$ python3 -q
>>> import numpy as np
>>> import numpy.linalg as la
>>> np.set_printoptions(suppress=True, linewidth=120)
>>> M = np.load("sample3.npy")
>>> M
array([[-3, -3, -3],
       [-3, -6, -6],
       [-3, -6, -9]])
>>> # symmetric, so the eigenvalues are real
>>> r0 = np.array([0, -1])
>>> np.array([np.convolve(row, r0, "same") for row in M])
array([[0, 3, 3],
       [0, 3, 6],
       [0, 3, 6]])
>>> np.correlate(M[0], M[2], "full")
array([27, 45, 54, 27,  9])
>>> data = np.loadtxt("case14.csv", delimiter=",")
>>> data
array([[ 8., -9., -8.,  1.,  2.],
       [ 0., -7.,  9., -7., -4.],
       [ 0.,  0., -3., -5.,  7.],
       [ 0.,  0.,  0., -3., -1.],
       [ 0.,  0.,  0.,  0.,  8.]])
>>> Q, R = la.qr(data)
>>> Q.T @ Q
array([[1., 0., 0., 0., 0.],
       [0., 1., 0., 0., 0.],
       [0., 0., 1., 0., 0.],
       [0., 0., 0., 1., 0.],
       [0., 0., 0., 0., 1.]])
>>> Q @ R
array([[ 8., -9., -8.,  1.,  2.],
       [ 0., -7.,  9., -7., -4.],
       [ 0.,  0., -3., -5.,  7.],
       [ 0.,  0.,  0., -3., -1.],
       [ 0.,  0.,  0.,  0.,  8.]])
>>> np.allclose(R.T @ R, data.T @ data)
True
>>> np.trace(Q @ Q.T)
np.float64(5.0)
>>> Q
array([[ 1.,  0.,  0.,  0.,  0.],
       [-0.,  1.,  0.,  0.,  0.],
       [-0., -0.,  1.,  0.,  0.],
       [-0., -0., -0.,  1.,  0.],
       [-0., -0., -0., -0.,  1.]])
>>> R
array([[ 8., -9., -8.,  1.,  2.],
       [ 0., -7.,  9., -7., -4.],
       [ 0.,  0., -3., -5.,  7.],
       [ 0.,  0.,  0., -3., -1.],
       [ 0.,  0.,  0.,  0.,  8.]])
>>> round(float(la.norm(data, 2) / la.norm(data)), 2)
0.67
>>> round(np.log10(la.cond(data)))
2
>>> [round(float(x), 2) for x in la.svd(data, compute_uv=False)[:3]]
[15.88, 13.51, 10.47]
>>> np.argsort(-la.norm(data, axis=0).round(6), kind="stable")[:3]
array([2, 4, 1])
>>> feats = np.array([[12, 6, 16, 15, 17, 31],
...     [25, 8, 35, 21, 38, 65],
...     [9, 4, 12, 10, 13, 23],
...     [26, 20, 13, 37, 29, 36]])
>>> # rank 3
>>> left, sv, Vt = la.svd(feats)
>>> evecs = Vt[:(sv > 1e-8).sum()]
>>> rng = np.random.default_rng(6425)
>>> vec = feats[3] + 3 * feats[2] + rng.integers(2) * np.eye(6)[0]
>>> vec
array([ 53.,  32.,  49.,  67.,  68., 105.])
>>> np.round(np.diag(evecs.T @ evecs), 2)
array([0.39, 0.22, 0.33, 0.81, 0.58, 0.67])
>>> np.allclose(evecs.T @ evecs @ vec, vec)
True
